% ipython --no-banner

In [1]: import numpy as np

In [2]: from numpy import linalg as LA

In [3]: np.set_printoptions(suppress=True, linewidth=120)

In [4]: W0 = np.loadtxt("block13.csv", delimiter=",")

In [5]: print(W0)
[[ 22.   8.  -8.  18.  -5.  -2.]
 [  8.  17. -20.  13.  -5.   4.]
 [ -8. -20.  33. -15.   6. -18.]
 [ 18.  13. -15.  28. -14.  -6.]
 [ -5.  -5.   6. -14.  14.  12.]
 [ -2.   4. -18.  -6.  12.  37.]]

In [6]: ang = np.radians(36)

In [7]: R = np.eye(6)

In [8]: R[2, 2] = R[5, 5] = np.cos(ang)

In [9]: R[2, 5], R[5, 2] = -np.sin(ang), np.sin(ang)

In [10]: print(R.round(3))
[[ 1.     0.     0.     0.     0.     0.   ]
 [ 0.     1.     0.     0.     0.     0.   ]
 [ 0.     0.     0.809  0.     0.    -0.588]
 [ 0.     0.     0.     1.     0.     0.   ]
 [ 0.     0.     0.     0.     1.     0.   ]
 [ 0.     0.     0.588  0.     0.     0.809]]

In [11]: Y = W0 @ R.T

In [12]: print(Y.round(3))
[[ 22.      8.     -5.297  18.     -5.     -6.32 ]
 [  8.     17.    -18.531  13.     -5.     -8.52 ]
 [ -8.    -20.     37.278 -15.      6.      4.835]
 [ 18.     13.     -8.609  28.    -14.    -13.671]
 [ -5.     -5.     -2.199 -14.     14.     13.235]
 [ -2.      4.    -36.31   -6.     12.     19.353]]

In [13]: print(np.allclose(LA.norm(W0, axis=1), LA.norm(Y, axis=1)))
True

In [14]: print(np.round(np.abs(Y - W0).max(axis=0), 3))
[ 0.     0.    18.31   0.     0.    22.835]

In [15]: print(np.round(LA.svd(W0, compute_uv=False), 3), np.round(LA.svd(Y, compute_uv=False), 3))
[72.335 52.596 16.163  6.935  2.623  0.348] [72.335 52.596 16.163  6.935  2.623  0.348]

In [16]: vec = np.ones(6)

In [17]: for _ in range(5):
    ...:     vec = W0 @ vec
    ...:     vec /= LA.norm(vec)
    ...:     print(round(vec @ W0 @ vec, 3))
    ...: 
57.804
70.388
71.68
72.004
72.159

In [18]: print(vec.round(3))
[ 0.339  0.421 -0.619  0.482 -0.183  0.242]

In [19]: W = np.array([[1, -2, 1],
    ...:     [0, 2, -2],
    ...:     [-1, -2, -2],
    ...:     [0, -2, -2],
    ...:     [0, 0, -2],
    ...:     [1, 1, -2]])

In [20]: beta = np.array([4, 5, 5])

In [21]: act = np.maximum(W0 @ W + beta, 0)

In [22]: print(np.round((act > 0).mean(axis=0), 3))
[0.833 0.5   0.5  ]

In [23]: cent = np.array([[2, 0, -3], [-2, 1, 0], [0, 3, 3]])

In [24]: print((act @ cent).round(6).argmax(axis=1))
[0 1 1 0 1 1]
